% python3 -q
>>> import numpy as np
>>> import numpy.linalg as la
>>> np.set_printoptions(precision=2, suppress=True, linewidth=100)
>>> s = 20 * 0.7 ** np.arange(5)
>>> O, _ = la.qr(np.array([[0.5, -0.9, -0.6, 0.9, -0.7],
...     [-1.6, 1.9, -1.1, -2.3, -1.0],
...     [-0.5, -0.5, -0.2, -0.6, -0.3],
...     [1.1, 0.5, -0.4, 0.3, 1.0],
...     [-0.3, -0.3, -1.2, 2.3, 0.0]]))
>>> rng = np.random.default_rng(64414)
>>> A = rng.normal(size=(30, 5)) * s @ O
>>> A
array([[ -1.58,  -3.9 ,  -6.92,  -0.74,   1.25],
       [ 10.28,   6.86,  -8.53,   6.36,   5.38],
       [-15.52,  27.02,  -5.8 ,  16.55,   5.75],
       [  5.83,  -4.52,   0.49,  -2.07,   7.4 ],
       [  6.56,  -3.97,   6.66,  -9.65,  -7.37],
       [  6.26, -14.2 ,  -6.79,  -6.94,  18.4 ],
       [-13.27,   6.89,  -8.52,   8.66,  -6.3 ],
       [ 11.15,  -7.9 ,   4.08,   1.69,   2.56],
       [ 10.67,  -3.95,   7.62,  -2.46, -25.65],
       [ -1.71,   2.42,   3.9 ,   3.45,  -5.05],
       [ 15.61, -23.65,  18.72, -20.87,  -5.64],
       [ -2.48,   8.49, -15.83,  11.57,  12.48],
       [  1.92,   3.09,  -7.27,  16.53,   3.57],
       [ 21.01,  -8.05,  -5.46,  -2.2 ,   7.22],
       [ -3.53,  -7.4 ,  21.31, -21.25, -20.05],
       [  5.29, -26.56,   9.03,   3.51,  -0.33],
       [ 13.13, -22.68,  -8.19,   2.65,  -0.69],
       [  6.  ,  -0.8 , -12.77,  -0.63,  11.73],
       [  5.43,  18.61, -13.44,  17.32,  -5.44],
       [ -3.72,   9.71,  15.22,  -8.83,  -3.76],
       [-24.37,   8.46,   2.29, -13.84,  -0.45],
       [ 11.88, -12.85,   9.08,  -7.57,  -5.07],
       [  8.36,   0.97,  -5.07,  10.15,  -6.52],
       [-29.05,  11.82,  19.29, -18.67,  -4.84],
       [-16.52,   3.57,  32.39, -12.6 , -31.35],
       [ -6.22,   5.96, -24.87,   1.54,  14.31],
       [ -9.13,  -9.94,  -9.3 ,   8.6 ,  16.27],
       [ -9.04,   5.97,  18.08, -10.32, -19.62],
       [ -4.73, -10.37,   2.5 , -22.14,   1.27],
       [ 17.41,  -6.05,  14.29,  -7.77, -15.58]])
>>> Xc = A - A.mean(axis=0)
>>> V = la.svd(Xc)[2][:3]
>>> other = Xc - Xc @ V.T @ V
>>> (Xc @ V.T).std(axis=0)
array([18.34, 15.01,  9.9 ])
>>> round(float(la.norm(other) / la.norm(Xc)), 2)
0.27
>>> Z = A[[6, 18]].astype(float)
>>> for _ in range(7):
...     z = la.norm(A[:, None] - Z, axis=-1).argmin(axis=1)
...     Z = np.array([A[z == j].mean(axis=0) for j in range(2)])
... 
>>> z
array([1, 1, 1, 1, 0, 1, 1, 1, 0, 1, 0, 1, 1, 1, 0, 0, 1, 1, 1, 0, 0, 0, 1, 0, 0, 1, 1, 0, 0, 0])
>>> Z
array([[ -1.81,  -4.25,  13.57, -11.73, -10.65],
       [  2.32,   0.49,  -7.66,   5.44,   4.84]])
